% python3 -q
>>> import numpy as np
>>> import numpy.linalg as la
>>> np.set_printoptions(precision=3, suppress=True, linewidth=120)
>>> def rd(a):
...     return np.round(a, 3) + 0
... 
>>> sv = 10 * 0.2 ** np.arange(5)
>>> rng = np.random.default_rng(609)
>>> data = rng.normal(size=(22, 5)) * rng.permutation(sv)
>>> print(rd(data))
[[  0.318  -1.681   3.253  -0.023   0.084]
 [ -0.017   2.497  -1.014  -0.026  -0.021]
 [ -0.649   4.744  -0.759  -0.014   0.034]
 [ -0.225  -5.155  -1.237  -0.006   0.047]
 [ -0.404  -1.127  -3.267  -0.004   0.048]
 [ -0.356  15.374   0.835  -0.005   0.   ]
 [ -0.586  10.323  -4.098   0.002   0.048]
 [  0.595  16.424  -2.344   0.004   0.095]
 [ -0.384 -17.304  -2.042   0.001   0.109]
 [ -0.205   1.237   0.368  -0.006   0.092]
 [  0.307   6.064  -3.52   -0.003  -0.049]
 [  0.089   1.874   0.381   0.002   0.005]
 [  0.13   26.26   -1.945  -0.001   0.028]
 [ -0.192   4.872   0.44   -0.001   0.189]
 [ -0.103   9.073  -0.285   0.019  -0.109]
 [  0.638  -2.18    1.16    0.046   0.021]
 [ -0.639   9.313   5.808  -0.01    0.093]
 [  0.107  -4.366   2.054  -0.002  -0.01 ]
 [ -0.707   9.833  -1.777  -0.045   0.029]
 [  0.392 -11.603   1.446  -0.021  -0.103]
 [ -0.239  13.027  -3.671   0.005   0.064]
 [  0.302   8.346  -0.571  -0.009  -0.068]]
>>> Xs = data - data.mean(axis=0)
>>> evecs = la.svd(Xs)[2][:2]
>>> Y = Xs - Xs @ evecs.T @ evecs
>>> print(la.norm(Y, axis=1).round(6).argmax())
7
>>> hat = data @ la.solve(data.T @ data, data.T)
>>> print(rd(la.eigvalsh(hat)))
[0. 0. 0. 0. 0. 0. 0. 0. 0. 0. 0. 0. 0. 0. 0. 0. 0. 1. 1. 1. 1. 1.]
>>> print(rd(np.trace(hat)))
5.0
>>> d = la.norm(data[:, None] - data[None], axis=-1)
>>> print(d.mean(axis=1).argmax())
12
>>> print(la.matrix_rank(d ** 2))
7
>>> print(d.shape)
(22, 22)
>>> Xs = (data - data.mean(axis=0)) / data.std(axis=0)
>>> print(rd(Xs.std(axis=0)))
[1. 1. 1. 1. 1.]
>>> c = la.lstsq(np.delete(Xs, 2, axis=1), Xs[:, 2])[0]
>>> print(np.abs(c).argmax())
1
>>> Y = data / la.norm(data, axis=1, keepdims=True)
>>> cov = Y @ Y.T
>>> print((cov - 2 * np.eye(22)).round(6).argmax(axis=1))
[15  6 18  8  3 13  1 12  3 11  1 13 21  5 12 17  9 15  2  8  6 12]
>>> print(rd(la.norm(Y, axis=1)))
[1. 1. 1. 1. 1. 1. 1. 1. 1. 1. 1. 1. 1. 1. 1. 1. 1. 1. 1. 1. 1. 1.]
>>> print(rd(np.degrees(np.arccos(np.clip(cov[5, 1], -1, 1)))))
25.237
>>> K = np.loadtxt("w.csv", delimiter=",")
>>> print(K)
[[10. 16. -7. -2.]
 [16.  6. 11.  0.]
 [-7. 11. 14. -1.]
 [-2.  0. -1. 14.]]
>>> # equal to its transpose
>>> def softmax(z):
...     e = np.exp(z - z.max(axis=-1, keepdims=True))
...     return e / e.sum(axis=-1, keepdims=True)
... 
>>> print(rd(softmax(10 * K[1])))
[1. 0. 0. 0.]
>>> print(rd(softmax(K[1] + -2)))
[0.993 0.    0.007 0.   ]
>>> att = K @ K.T / np.sqrt(4)
>>> print(rd(softmax(att)))
[[1. 0. 0. 0.]
 [0. 1. 0. 0.]
 [0. 0. 1. 0.]
 [0. 0. 0. 1.]]
>>> print(rd(softmax(att)[1] @ K))
[16.  6. 11.  0.]
>>> print(rd(softmax(att + np.triu(np.full(att.shape, -np.inf), 1))))
[[1. 0. 0. 0.]
 [0. 1. 0. 0.]
 [0. 0. 1. 0.]
 [0. 0. 0. 1.]]
>>> th = np.radians(30)
>>> R = np.eye(4)
>>> R[0, 0] = R[3, 3] = np.cos(th)
>>> R[0, 3], R[3, 0] = -np.sin(th), np.sin(th)
>>> print(rd(R))
[[ 0.866  0.     0.    -0.5  ]
 [ 0.     1.     0.     0.   ]
 [ 0.     0.     1.     0.   ]
 [ 0.5    0.     0.     0.866]]
>>> Y = K @ R.T
>>> print(np.allclose(K @ K.T, Y @ Y.T))
True
>>> print(rd(np.abs(Y - K).max(axis=0)))
[6.732 0.    0.    8.   ]
>>> print(rd(Y))
[[ 9.66  16.    -7.     3.268]
 [13.856  6.    11.     8.   ]
 [-5.562 11.    14.    -4.366]
 [-8.732  0.    -1.    11.124]]
>>> print(rd(la.det(R)), rd(np.trace(R)))
1.0 3.732
